$ python -q
>>> import numpy as np
>>> np.set_printoptions(suppress=True, linewidth=100)
>>> tidy = lambda a: np.round(a, 3) + 0
>>> data = 0.5 ** np.abs(np.subtract.outer(np.arange(4), np.arange(4)))
>>> data
array([[1.   , 0.5  , 0.25 , 0.125],
       [0.5  , 1.   , 0.5  , 0.25 ],
       [0.25 , 0.5  , 1.   , 0.5  ],
       [0.125, 0.25 , 0.5  , 1.   ]])
>>> # equal to its transpose
>>> out = np.linalg.inv(data)
>>> np.allclose(out, data.T)
False
>>> tidy(np.linalg.cond(data))
np.float64(5.562)
>>> print((np.abs(out) > 1e-9).astype(int))
[[1 1 0 0]
 [1 1 1 0]
 [0 1 1 1]
 [0 0 1 1]]
>>> tidy(data @ out)
array([[1., 0., 0., 0.],
       [0., 1., 0., 0.],
       [0., 0., 1., 0.],
       [0., 0., 0., 1.]])
>>> tidy(np.linalg.norm(data[2] - data[0]))
np.float64(1.125)
>>> np.linalg.norm(data, axis=1).argmax()
np.int64(1)
>>> tidy(np.linalg.norm(data, 2))
np.float64(2.086)
>>> ev, V = np.linalg.eig(data)
>>> tidy(np.sort(np.linalg.eigvals(data.T)))
array([0.375, 0.539, 1.   , 2.086])
>>> print(tidy(data @ V[:, 0] - ev[0] * V[:, 0]))
[0. 0. 0. 0.]
>>> print(tidy(np.prod(ev)))
0.422
>>> M = np.load("case2.npy")
>>> M
array([[1, 3, 0, 1, 0, 0, 0, 3],
       [1, 2, 0, 1, 0, 1, 0, 1],
       [0, 0, 1, 0, 3, 0, 3, 0],
       [2, 1, 0, 3, 0, 2, 0, 3],
       [0, 0, 1, 0, 0, 0, 0, 0],
       [2, 1, 0, 0, 0, 3, 0, 2],
       [0, 0, 1, 0, 2, 0, 2, 0],
       [1, 1, 0, 3, 0, 0, 0, 3]])
>>> np.trace(M)
np.int64(15)
>>> tidy(np.abs(np.linalg.eigvals(M)).max())
np.float64(8.34)
>>> (M + M.T) / 2
array([[1. , 2. , 0. , 1.5, 0. , 1. , 0. , 2. ],
       [2. , 2. , 0. , 1. , 0. , 1. , 0. , 1. ],
       [0. , 0. , 1. , 0. , 2. , 0. , 2. , 0. ],
       [1.5, 1. , 0. , 3. , 0. , 1. , 0. , 3. ],
       [0. , 0. , 2. , 0. , 0. , 0. , 1. , 0. ],
       [1. , 1. , 0. , 1. , 0. , 3. , 0. , 1. ],
       [0. , 0. , 2. , 0. , 1. , 0. , 2. , 0. ],
       [2. , 1. , 0. , 3. , 0. , 1. , 0. , 3. ]])
>>> (M - M.T) / 2
array([[ 0. ,  1. ,  0. , -0.5,  0. , -1. ,  0. ,  1. ],
       [-1. ,  0. ,  0. ,  0. ,  0. ,  0. ,  0. ,  0. ],
       [ 0. ,  0. ,  0. ,  0. ,  1. ,  0. ,  1. ,  0. ],
       [ 0.5,  0. ,  0. ,  0. ,  0. ,  1. ,  0. ,  0. ],
       [ 0. ,  0. , -1. ,  0. ,  0. ,  0. , -1. ,  0. ],
       [ 1. ,  0. ,  0. , -1. ,  0. ,  0. ,  0. ,  1. ],
       [ 0. ,  0. , -1. ,  0. ,  1. ,  0. ,  0. ,  0. ],
       [-1. ,  0. ,  0. ,  0. ,  0. , -1. ,  0. ,  0. ]])
